In [1]: import numpy as np

In [2]: np.set_printoptions(suppress=True, linewidth=200)

In [3]: data = np.load("w.npy")

In [4]: data
Out[4]: 
array([[-2.01,  0.13,  2.43, -0.76, -3.06, -3.61,  1.23, -1.03],
       [ 0.72, -0.12, -0.95,  0.26,  1.09,  1.44, -0.41,  0.32],
       [-0.3 ,  0.34,  0.71, -0.06, -0.43, -1.18,  0.05,  0.06]])

In [5]: t = np.radians(60)

In [6]: Rm = np.eye(8)

In [7]: Rm[7, 7] = Rm[1, 1] = np.cos(t)

In [8]: Rm[7, 1], Rm[1, 7] = -np.sin(t), np.sin(t)

In [9]: Rm.round(2)
Out[9]: 
array([[ 1.  ,  0.  ,  0.  ,  0.  ,  0.  ,  0.  ,  0.  ,  0.  ],
       [ 0.  ,  0.5 ,  0.  ,  0.  ,  0.  ,  0.  ,  0.  ,  0.87],
       [ 0.  ,  0.  ,  1.  ,  0.  ,  0.  ,  0.  ,  0.  ,  0.  ],
       [ 0.  ,  0.  ,  0.  ,  1.  ,  0.  ,  0.  ,  0.  ,  0.  ],
       [ 0.  ,  0.  ,  0.  ,  0.  ,  1.  ,  0.  ,  0.  ,  0.  ],
       [ 0.  ,  0.  ,  0.  ,  0.  ,  0.  ,  1.  ,  0.  ,  0.  ],
       [ 0.  ,  0.  ,  0.  ,  0.  ,  0.  ,  0.  ,  1.  ,  0.  ],
       [ 0.  , -0.87,  0.  ,  0.  ,  0.  ,  0.  ,  0.  ,  0.5 ]])

In [10]: out = data @ Rm.T

In [11]: np.round(np.linalg.det(Rm), 2), np.trace(Rm)
Out[11]: (np.float64(1.0), np.float64(7.0))

In [12]: print(np.round(np.abs(out - data).max(axis=0), 2))
[0.   0.96 0.   0.   0.   0.   0.   0.4 ]

In [13]: np.allclose(np.linalg.norm(data, axis=1), np.linalg.norm(out, axis=1))
Out[13]: True

In [14]: np.round(np.linalg.svd(data, compute_uv=False), 2) + 0, np.round(np.linalg.svd(out, compute_uv=False), 2) + 0
Out[14]: (array([6.51, 0.69, 0.  ]), array([6.51, 0.69, 0.  ]))

In [15]: np.trace(Rm)
Out[15]: np.float64(7.0)

In [16]: np.allclose(Rm @ Rm.T, Rm.T @ Rm)
Out[16]: True

In [17]: print(np.round(Rm @ Rm, 2))
[[ 1.    0.    0.    0.    0.    0.    0.    0.  ]
 [ 0.   -0.5   0.    0.    0.    0.    0.    0.87]
 [ 0.    0.    1.    0.    0.    0.    0.    0.  ]
 [ 0.    0.    0.    1.    0.    0.    0.    0.  ]
 [ 0.    0.    0.    0.    1.    0.    0.    0.  ]
 [ 0.    0.    0.    0.    0.    1.    0.    0.  ]
 [ 0.    0.    0.    0.    0.    0.    1.    0.  ]
 [ 0.   -0.87  0.    0.    0.    0.    0.   -0.5 ]]

In [18]: np.allclose(Rm, Rm.T)
Out[18]: False

In [19]: M = np.array([[-3, 5, 3, -2, 5, -4, -3],
    ...:     [4, -3, -1, 5, -2, 3, 2],
    ...:     [0, 2, -3, -4, 5, 2, 2],
    ...:     [-2, -1, 1, 5, -3, -3, 2]])

In [20]: M[2] = M[3]

In [21]: M
Out[21]: 
array([[-3,  5,  3, -2,  5, -4, -3],
       [ 4, -3, -1,  5, -2,  3,  2],
       [-2, -1,  1,  5, -3, -3,  2],
       [-2, -1,  1,  5, -3, -3,  2]])

In [22]: # row 3 repeats row 2

In [23]: [round(float(x), 2) for x in np.linalg.svd(M, compute_uv=False)[:3]]
Out[23]: [13.05, 9.41, 3.48]

In [24]: round(np.linalg.norm(M, 2) / np.linalg.norm(M), 2)
Out[24]: np.float64(0.79)

In [25]: print(np.linalg.cond(M) > 100)
True

In [26]: print(np.unique(M.round(6), axis=0).shape)
(3, 7)

In [27]: print(np.linalg.lstsq(M[:-1].T, M[-1])[2])
3

In [28]: rank = np.linalg.matrix_rank(M)

In [29]: rank
Out[29]: np.int64(3)

In [30]: null = np.linalg.svd(M)[2][rank:].T

In [31]: np.allclose(M @ null, 0)
Out[31]: True

In [32]: np.round(np.linalg.norm(M, axis=0), 2)
Out[32]: array([5.74, 6.  , 3.46, 8.89, 6.86, 6.56, 4.58])

In [33]: np.round(np.linalg.norm(M, "nuc"), 2)
Out[33]: np.float64(25.94)

In [34]: round(float(np.linalg.norm(M, 1)), 2), round(np.linalg.norm(M, np.inf), 2)
Out[34]: (17.0, np.float64(25.0))

In [35]: np.round(np.linalg.norm(M, axis=1), 2)
Out[35]: array([9.85, 8.25, 7.28, 7.28])

In [36]: left, s, Vt = np.linalg.svd(M)

In [37]: s.round(2) + 0
Out[37]: array([13.05,  9.41,  3.48,  0.  ])

In [38]: out = left[:, :3] @ np.diag(s[:3]) @ Vt[:3]

In [39]: np.linalg.matrix_rank(M, rtol=0.05)
Out[39]: np.int64(3)

In [40]: print(round(np.linalg.norm(M - out, 2), 2), round(float(s[3]), 2))
0.0 0.0

In [41]: np.linalg.matrix_rank(out)
Out[41]: np.int64(3)

In [42]: round(np.linalg.norm(M - out) / np.linalg.norm(M), 2)
Out[42]: np.float64(0.0)
